$ python -q
>>> import numpy as np
>>> np.set_printoptions(suppress=True, linewidth=120)
>>> K = np.load("arr.npy")
>>> K
array([[2, 2, 2, 2],
       [2, 4, 4, 4],
       [2, 4, 6, 6],
       [2, 4, 6, 8]])
>>> evals, evecs = np.linalg.eigh(K)
>>> x0 = np.array([1, 2, 1, 1])
>>> np.round(evecs * np.abs(evals) @ evecs.T, 2)
array([[2., 2., 2., 2.],
       [2., 4., 4., 4.],
       [2., 4., 6., 6.],
       [2., 4., 6., 8.]])
>>> np.round(evecs * np.sqrt(evals) @ evecs.T, 2)
array([[1.22, 0.52, 0.37, 0.32],
       [0.52, 1.59, 0.84, 0.7 ],
       [0.37, 0.84, 1.92, 1.22],
       [0.32, 0.7 , 1.22, 2.44]])
>>> np.round(evecs * np.maximum(evals, 0) @ evecs.T, 2)
array([[2., 2., 2., 2.],
       [2., 4., 4., 4.],
       [2., 4., 6., 6.],
       [2., 4., 6., 8.]])
>>> np.round(x0 @ K @ x0 / (x0 @ x0), 2), np.round(evals[0], 2), round(evals[-1], 2)
(np.float64(13.14), np.float64(0.57), np.float64(16.58))
>>> np.round(np.linalg.eigvalsh(K[1:, 1:]), 2)
array([ 0.65,  1.57, 15.78])
>>> x0 = np.array([9, 1, 5, 7])
>>> target = K @ x0
>>> target
array([ 44,  70,  94, 108])
>>> np.round(np.linalg.solve(K, target), 2)
array([9., 1., 5., 7.])
>>> np.round(np.linalg.solve(K, target + K[:, 1]), 2)
array([9., 2., 5., 7.])
>>> np.round(np.linalg.solve(K, 5 * target), 2)
array([45.,  5., 25., 35.])
>>> Q, Rm = np.linalg.qr(K)
>>> np.round(np.trace(Q @ Q.T), 2)
np.float64(4.0)
>>> np.allclose(Rm.T @ Rm, K.T @ K)
True
>>> np.round(Q.T @ Q, 2) + 0
array([[1., 0., 0., 0.],
       [0., 1., 0., 0.],
       [0., 0., 1., 0.],
       [0., 0., 0., 1.]])
>>> Q.shape, Rm.shape
((4, 4), (4, 4))
>>> mat = np.load("a.npy")
>>> mat.round(2)
array([[-0.31,  0.42,  0.36, -0.77],
       [-0.42, -0.39,  0.76,  0.31],
       [-0.52, -0.63, -0.46, -0.35],
       [-0.68,  0.53, -0.28,  0.43]])
>>> w1 = np.array([[1, 2, 0, -2, 2, 0],
...     [2, 2, 1, 2, -1, 1],
...     [0, 0, 2, 0, -1, -1],
...     [0, 1, 1, 2, 0, -1]])
>>> c = np.array([1, 0, 3, 1, 3, 1])
>>> hid = np.maximum(mat @ w1 + c, 0)
>>> (hid > 0).mean(axis=0)
array([0.5 , 0.25, 1.  , 1.  , 1.  , 0.75])
>>> C = np.array([[-1, 0], [-3, -1], [-3, 0], [0, 0], [3, 0], [-1, -2]])
>>> np.round(hid @ C, 2)
array([[-8.73, -3.67],
       [-7.96,  0.  ],
       [ 4.66, -2.37],
       [-9.12, -2.87]])
>>> (hid @ C).round(6).argmax(axis=1)
array([1, 1, 0, 1])
>>> w1 @ C
array([[ -1,  -2],
       [-15,  -4],
       [ -8,   2],
       [ -5,   1]])
>>> round(float(mat[:, 0] @ mat[:, 3]), 2)
-0.0
>>> np.round(np.linalg.svd(mat, compute_uv=False), 2)
array([1., 1., 1., 1.])
